% python3 -q
>>> import numpy as np
>>> import numpy.linalg as la
>>> np.set_printoptions(suppress=True, linewidth=200)
>>> A = np.loadtxt("sample7.csv", delimiter=",")
>>> A
array([[-0.2,  1.9, -1.5, -0.8,  0.8, -1.2],
       [-1.4,  1.2,  1.2, -0.7,  0.4,  0.4],
       [-1. ,  0. ,  1.2, -0.7,  0.9,  1. ],
       [-0.2,  1.1,  0.6, -0.2,  1.2,  1. ],
       [-0.3,  1. ,  0.5, -0.1, -0.1, -0.5],
       [ 0.1, -1.9,  0. , -0.2,  0.3, -0.5],
       [-0.5, -0.8, -2.3,  0.2, -2. , -0.9],
       [-1. , -0.6, -1. ,  0. , -0.1,  0.8],
       [-0.3, -1.1,  0.4, -1. , -0.7,  1.5],
       [-0.3,  1.6, -0.1,  0.3,  0.5, -1.2],
       [-1.2, -0.2,  0. ,  0.6, -0.7,  0.3],
       [ 0.6,  0.3, -0.5, -1. , -0.7, -2. ],
       [ 3.5,  2. , -4. ,  4. , -6.5,  5. ],
       [-0.6,  0.4, -0.4, -0.1,  0.6,  0.2],
       [-0.4,  1.1, -0.5,  2.1,  1.2, -0.9],
       [ 0.8,  0.8,  0.1,  0.7, -0.4,  0.8],
       [ 0.2, -0.8,  0.6, -0.5,  0.6,  0.7],
       [-0.6,  0.9, -0.3, -1. ,  0.8, -0.8]])
>>> # row 12 dominates
>>> Q, r_ = la.qr(A)
>>> round(float(abs(r_[0, 0])), 1), round(la.norm(A[:, 0]), 1)
(4.5, np.float64(4.5))
>>> np.round(np.trace(Q @ Q.T), 1)
np.float64(6.0)
>>> np.round(Q.T @ Q, 1) + 0
array([[1., 0., 0., 0., 0., 0.],
       [0., 1., 0., 0., 0., 0.],
       [0., 0., 1., 0., 0., 0.],
       [0., 0., 0., 1., 0., 0.],
       [0., 0., 0., 0., 1., 0.],
       [0., 0., 0., 0., 0., 1.]])
>>> Q.shape, r_.shape
((18, 6), (6, 6))
>>> Ac = A - A.mean(axis=0)
>>> vecs = la.svd(Ac)[2][:1]
>>> M2 = Ac - Ac @ vecs.T @ vecs
>>> la.norm(M2, axis=1).round(6).argmax()
np.int64(6)
>>> d = la.norm(A[:, None] - A[None], axis=-1)
>>> la.matrix_rank(d ** 2)
np.int64(8)
>>> np.round(la.norm(A, axis=1), 1)
array([ 2.9,  2.4,  2.2,  2. ,  1.3,  2. ,  3.3,  1.7,  2.3,  2.1,  1.6,  2.5, 10.7,  1. ,  2.9,  1.6,  1.5,  1.9])
>>> (d + 1e9 * np.eye(18)).round(6).argmin(axis=1)
array([17,  2,  1,  2,  9, 16,  7, 10, 16,  4,  7, 17, 15, 17,  9,  4,  2, 13])
>>> np.unravel_index(d.round(6).argmax(), d.shape)
(np.int64(2), np.int64(12))
>>> np.round(la.norm(A - A.mean(axis=0), axis=1), 1)
array([ 2.7,  2.4,  2.4,  2. ,  1.3,  2.5,  3.1,  1.6,  2.4,  2. ,  1.4,  2.6, 10.4,  1. ,  2.8,  1.4,  1.9,  1.9])
>>> d[:5, :5].round(1)
array([[0. , 3.5, 4. , 3.2, 2.6],
       [3.5, 0. , 1.5, 1.7, 1.8],
       [4. , 1.5, 0. , 1.6, 2.4],
       [3.2, 1.7, 1.6, 0. , 2. ],
       [2.6, 1.8, 2.4, 2. , 0. ]])
>>> M2 = np.array([[-1, 1, -1, -2, 1, 0, 1],
...     [1, -1, 2, -1, 2, 1, 1],
...     [-1, -2, -1, 2, 2, 0, 0],
...     [1, -2, -1, -2, 2, 0, 0],
...     [0, -1, 0, -1, 2, 1, -1],
...     [-2, 2, 0, 1, -1, -1, -2],
...     [-2, 1, -1, -1, 2, -1, -1]])
>>> m1 = M2.T @ M2
>>> m1
array([[ 12,  -8,   5,  -3,  -1,   5,   6],
       [ -8,  16,   0,   1, -11,  -5,  -4],
       [  5,   0,   8,   1,  -3,   3,   2],
       [ -3,   1,   1,  16,  -9,  -2,  -3],
       [ -1, -11,  -3,  -9,  22,   3,   1],
       [  5,  -5,   3,  -2,   3,   4,   3],
       [  6,  -4,   2,  -3,   1,   3,   8]])
>>> # equal to its transpose
>>> la.cond(m1) > 100
np.True_
>>> [round(float(x), 1) for x in la.svd(m1, compute_uv=False)[:3]]
[37.6, 23.0, 14.5]
>>> blk = np.stack([m1, -3 * m1, m1[::-1]])
>>> blk.sum(axis=0)
array([[-18,  12,  -8,   3,   3,  -7,  -4],
       [ 21, -37,   3,  -4,  25,  14,  11],
       [-11, -11, -19, -11,  28,  -3,  -3],
       [  3,  -1,  -1, -16,   9,   2,   3],
       [  7,  22,  14,  19, -47,  -3,   0],
       [-18,  26,  -6,   5, -17, -13, -10],
       [  0,   0,   1,   3,  -3,  -1, -10]])
>>> np.einsum("bij,cij->bc", blk, blk)
array([[ 2202, -6606,   171],
       [-6606, 19818,  -513],
       [  171,  -513,  2202]])
>>> M2 = np.c_[A[:, :1] @ np.array([[0]]), np.array([4, 1, 8, 4, 3, 0, 6, 5, 1, 2, 1, 0, 6, 4, 0, 2, 0, 1])]
>>> M2
array([[0., 4.],
       [0., 1.],
       [0., 8.],
       [0., 4.],
       [0., 3.],
       [0., 0.],
       [0., 6.],
       [0., 5.],
       [0., 1.],
       [0., 2.],
       [0., 1.],
       [0., 0.],
       [0., 6.],
       [0., 4.],
       [0., 0.],
       [0., 2.],
       [0., 0.],
       [0., 1.]])
>>> la.matrix_rank(M2)
np.int64(1)
>>> np.round(la.lstsq(A, M2[:, 0])[0], 1)
array([0., 0., 0., 0., 0., 0.])
>>> F = np.load("layer19.npy")
>>> F
array([[212, 187, 174, 233, 172, 195, 125],
       [187, 197, 142, 195, 153, 188, 106],
       [174, 142, 183, 171, 171, 127, 101],
       [233, 195, 171, 295, 172, 244, 159],
       [172, 153, 171, 172, 215, 142, 100],
       [195, 188, 127, 244, 142, 225, 138],
       [125, 106, 101, 159, 100, 138, 114]])
>>> rank = la.matrix_rank(F)
>>> rank
np.int64(6)
>>> null = la.svd(F)[2][rank:].T
>>> null.shape
(7, 1)
>>> np.allclose(F @ null, 0)
True
>>> [int(la.matrix_rank(F[:i])) for i in range(1, len(F) + 1)]
[1, 2, 3, 4, 5, 6, 6]
>>> np.round(F @ null, 1) + 0
array([[0.],
       [0.],
       [0.],
       [0.],
       [0.],
       [0.],
       [0.]])
>>> rng = np.random.default_rng(57)
>>> lab = rng.permutation(7)
>>> lab
array([1, 2, 0, 4, 6, 3, 5])
>>> M2 = F[lab][:, lab]
>>> np.diag(M2)
array([197, 183, 212, 215, 114, 295, 225])
>>> M2
array([[197, 142, 187, 153, 106, 195, 188],
       [142, 183, 174, 171, 101, 171, 127],
       [187, 174, 212, 172, 125, 233, 195],
       [153, 171, 172, 215, 100, 172, 142],
       [106, 101, 125, 100, 114, 159, 138],
       [195, 171, 233, 172, 159, 295, 244],
       [188, 127, 195, 142, 138, 244, 225]])
>>> np.allclose(M2, F)
False
>>> round(la.det(M2), 1), round(la.det(F[lab]), 1)
(np.float64(0.0), np.float64(0.0))
>>> np.trace(M2)
np.int64(1441)
>>> feats = np.array([[-3, 3, 1], [-2, 3, -2], [1, -3, 5]])
>>> np.round(np.sort(np.abs(la.eigvals(feats))), 1) + 0
array([0. , 1.5, 6.5])
>>> feats.inv()
Traceback (most recent call last):
  File "<python-input-55>", line 1, in <module>
    feats.inv()
    ^^^^^^^^^
AttributeError: 'numpy.ndarray' object has no attribute 'inv'
>>> np.trace(feats)
np.int64(5)
>>> (feats - feats.T) / 2
array([[ 0. ,  2.5,  0. ],
       [-2.5,  0. ,  0.5],
       [ 0. , -0.5,  0. ]])
>>> np.round(np.abs(la.eigvals(feats)).max(), 1)
np.float64(6.5)
>>> round(float(np.trace(la.pinv(feats) @ feats)), 1)
2.0
>>> np.round(feats @ la.pinv(feats) @ feats, 1)
array([[-3.,  3.,  1.],
       [-2.,  3., -2.],
       [ 1., -3.,  5.]])
>>> np.abs(np.diag(la.qr(feats)[1])) > 1e-9
array([ True,  True, False])
>>> np.allclose(feats[:-1].T @ la.lstsq(feats[:-1].T, feats[-1])[0], feats[-1])
True
>>> np.unique(feats.round(6), axis=0).shape
(3, 3)
>>> try:
...     la.inv(feats)
... except la.LinAlgError as e:
...     print(repr(e))
... 
LinAlgError('Singular matrix')
>>> la.matrix_rank(feats)
np.int64(2)
>>> np.count_nonzero(feats)
np.int64(9)
>>> np.zeros(3, 3)
Traceback (most recent call last):
  File "<python-input-67>", line 1, in <module>
    np.zeros(3, 3)
    ~~~~~~~~^^^^^^
TypeError: Cannot interpret '3' as a data type
>>> la.rank(feats)
Traceback (most recent call last):
  File "<python-input-68>", line 1, in <module>
    la.rank(feats)
    ^^^^^^^
AttributeError: module 'numpy.linalg' has no attribute 'rank'
>>> feats[:, 3]
Traceback (most recent call last):
  File "<python-input-69>", line 1, in <module>
    feats[:, 3]
    ~~~~~^^^^^^
IndexError: index 3 is out of bounds for axis 1 with size 3
>>> np.round(la.svd(feats, compute_uv=False), 1) + 0
array([7.3, 4.1, 0. ])
>>> feats.sum(axis=0)
array([-4,  3,  4])
>>> K = np.load("test15.npy")
>>> K
array([[ 8.9,  1.2, -8.3, -6.2, -6.2, -0.4],
       [ 3.9, -1. ,  5.8, 10.4, -2.5, -4.4],
       [ 1.9, -7.1, -3. , -7.7,  1.3,  7.2],
       [ 0.9, -2. ,  7.6,  0.9, -8.6, -3.8]])
>>> t = np.radians(180)
>>> r_ = np.eye(6)
>>> r_[4, 4] = r_[0, 0] = np.cos(t)
>>> r_[4, 0], r_[0, 4] = -np.sin(t), np.sin(t)
>>> r_.round(1) + 0
array([[-1.,  0.,  0.,  0.,  0.,  0.],
       [ 0.,  1.,  0.,  0.,  0.,  0.],
       [ 0.,  0.,  1.,  0.,  0.,  0.],
       [ 0.,  0.,  0.,  1.,  0.,  0.],
       [ 0.,  0.,  0.,  0., -1.,  0.],
       [ 0.,  0.,  0.,  0.,  0.,  1.]])
>>> M2 = K @ r_.T
>>> np.round(la.svd(K, compute_uv=False), 1), np.round(la.svd(M2, compute_uv=False), 1)
(array([20. , 14. ,  9.8,  6.8]), array([20. , 14. ,  9.8,  6.8]))
>>> M2.round(1)
array([[-8.9,  1.2, -8.3, -6.2,  6.2, -0.4],
       [-3.9, -1. ,  5.8, 10.4,  2.5, -4.4],
       [-1.9, -7.1, -3. , -7.7, -1.3,  7.2],
       [-0.9, -2. ,  7.6,  0.9,  8.6, -3.8]])
>>> np.abs(M2 - K).max(axis=0)
array([17.8,  0. ,  0. ,  0. , 17.2,  0. ])
>>> np.allclose(la.norm(K, axis=1), la.norm(M2, axis=1))
True
>>> vec = np.array([-2, 0, -3, 3, 1, 1])
>>> np.round(M2 @ (2 * vec), 1)
array([ 59.8,  39.4,  -8.8, -27. ])
>>> np.sign((M2 @ vec).round(6))
array([ 1.,  1., -1., -1.])
>>> np.round(M2 * vec, 1)
array([[ 17.8,   0. ,  24.9, -18.6,   6.2,  -0.4],
       [  7.8,  -0. , -17.4,  31.2,   2.5,  -4.4],
       [  3.8,  -0. ,   9. , -23.1,  -1.3,   7.2],
       [  1.8,  -0. , -22.8,   2.7,   8.6,  -3.8]])
>>> np.round(M2 @ vec, 1)
array([ 29.9,  19.7,  -4.4, -13.5])
>>> (M2 @ vec).argmax()
np.int64(0)
>>> W1 = np.array([[-2, 2, -2],
...     [-3, -3, 1],
...     [-3, 0, 2],
...     [-3, -1, 0],
...     [1, 1, 2],
...     [0, -1, 0]])
>>> coef = np.array([-1, -2, -7])
>>> act = np.maximum(K @ W1 + coef, 0)
>>> (act > 0).mean(axis=0)
array([0.5, 1. , 0. ])
>>> act.round(1)
array([[14.9, 12.6,  0. ],
       [ 0. ,  0.3,  0. ],
       [49.9, 24.9,  0. ],
       [ 0. ,  0.1,  0. ]])
>>> (act > 0).astype(int)
array([[1, 1, 0],
       [0, 1, 0],
       [1, 1, 0],
       [0, 1, 0]])
>>> cent = np.array([[-5, -4, -2], [-3, 3, -4], [5, -4, -1]])
>>> (act @ cent).round(6).argmax(axis=1)
array([1, 1, 1, 1])
>>> W1 @ cent
array([[-6, 22, -2],
       [29, -1, 17],
       [25,  4,  4],
       [18,  9, 10],
       [ 2, -9, -8],
       [ 3, -3,  4]])
>>> [round(float(x), 1) for x in la.svd(act, compute_uv=False)[:3]]
[58.9, 4.4, 0.0]
>>> np.round(la.norm(act, 2) / la.norm(act), 1)
np.float64(1.0)
>>> np.argsort(-la.norm(act, axis=0).round(6), kind="stable")[:3]
array([0, 1, 2])
>>> data = np.array([[0, 0, 0],
...     [-3, 0, 0],
...     [0, 0, 0],
...     [0, 0, 0],
...     [0, 0, 0],
...     [0, 0, 0],
...     [0, 0, 0]])
>>> data
array([[ 0,  0,  0],
       [-3,  0,  0],
       [ 0,  0,  0],
       [ 0,  0,  0],
       [ 0,  0,  0],
       [ 0,  0,  0],
       [ 0,  0,  0]])
>>> # column 0 dominates
>>> rank = la.matrix_rank(data)
>>> rank
np.int64(1)
>>> null = la.svd(data)[2][rank:].T
>>> [int(la.matrix_rank(data[:i])) for i in range(1, len(data) + 1)]
[0, 1, 1, 1, 1, 1, 1]
>>> data @ null
array([[0., 0.],
       [0., 0.],
       [0., 0.],
       [0., 0.],
       [0., 0.],
       [0., 0.],
       [0., 0.]])
>>> [int(la.matrix_rank(data[:, :j + 1])) for j in range(3)]
[1, 1, 1]
>>> [int(la.matrix_rank(np.delete(data, i, axis=0))) for i in range(7)]
[1, 0, 1, 1, 1, 1, 1]
>>> null.shape
(3, 2)
>>> null @ null.T
array([[0., 0., 0.],
       [0., 1., 0.],
       [0., 0., 1.]])
>>> u = np.array([-1, -5])
>>> np.correlate(data[1], data[6], "full")
array([0, 0, 0, 0, 0])
>>> np.polyval(u, data[1])
array([-2, -5, -5])
>>> round(np.trace(la.pinv(data) @ data), 1)
np.float64(1.0)
>>> np.round(data @ la.pinv(data) @ data, 1)
array([[ 0.,  0.,  0.],
       [-3.,  0.,  0.],
       [ 0.,  0.,  0.],
       [ 0.,  0.,  0.],
       [ 0.,  0.,  0.],
       [ 0.,  0.,  0.],
       [ 0.,  0.,  0.]])
>>> vec = np.array([-1, -3, 3])
>>> h1 = np.maximum(data @ vec, 0)
>>> np.flatnonzero(h1 > 1e-9)
array([1])
>>> data.T @ h1
array([-9,  0,  0])
>>> Uu, sv = la.svd(data)
Traceback (most recent call last):
  File "<python-input-123>", line 1, in <module>
    Uu, sv = la.svd(data)
    ^^^^^^
ValueError: too many values to unpack (expected 2)
>>> Uu, sv, Vt = la.svd(data, full_matrices=False)
>>> Uu.shape, sv.shape, Vt.shape
((7, 3), (3,), (3, 3))
>>> Uu.T @ Uu
array([[1., 0., 0.],
       [0., 1., 0.],
       [0., 0., 1.]])
>>> sv
array([3., 0., 0.])
>>> np.abs(Vt[0])
array([1., 0., 0.])
>>> np.abs(Uu[:, 0]).round(6).argmax()
np.int64(1)
>>> Uu.T @ data @ Vt.T
array([[3., 0., 0.],
       [0., 0., 0.],
       [0., 0., 0.]])
>>> M = np.loadtxt("a.csv", delimiter=",")
>>> M
array([[0., 0., 1., 0., 1.],
       [0., 0., 0., 1., 0.],
       [1., 0., 0., 0., 1.],
       [0., 1., 0., 0., 1.],
       [1., 0., 1., 1., 0.]])
>>> np.allclose(M @ M.T, M.T @ M)
True
>>> M.inv()
Traceback (most recent call last):
  File "<python-input-134>", line 1, in <module>
    M.inv()
    ^^^^^
AttributeError: 'numpy.ndarray' object has no attribute 'inv'
>>> np.trace(M)
np.float64(0.0)
>>> np.round(np.abs(la.eigvals(M)).max(), 1)
np.float64(2.2)
>>> np.round(la.det(M), 1)
np.float64(-2.0)
>>> assert M == M.T
Traceback (most recent call last):
  File "<python-input-138>", line 1, in <module>
    assert M == M.T
           ^^^^^^^^
ValueError: The truth value of an array with more than one element is ambiguous. Use a.any() or a.all()
>>> (M + M.T) / 2
array([[0., 0., 1., 0., 1.],
       [0., 0., 0., 1., 0.],
       [1., 0., 0., 0., 1.],
       [0., 1., 0., 0., 1.],
       [1., 0., 1., 1., 0.]])
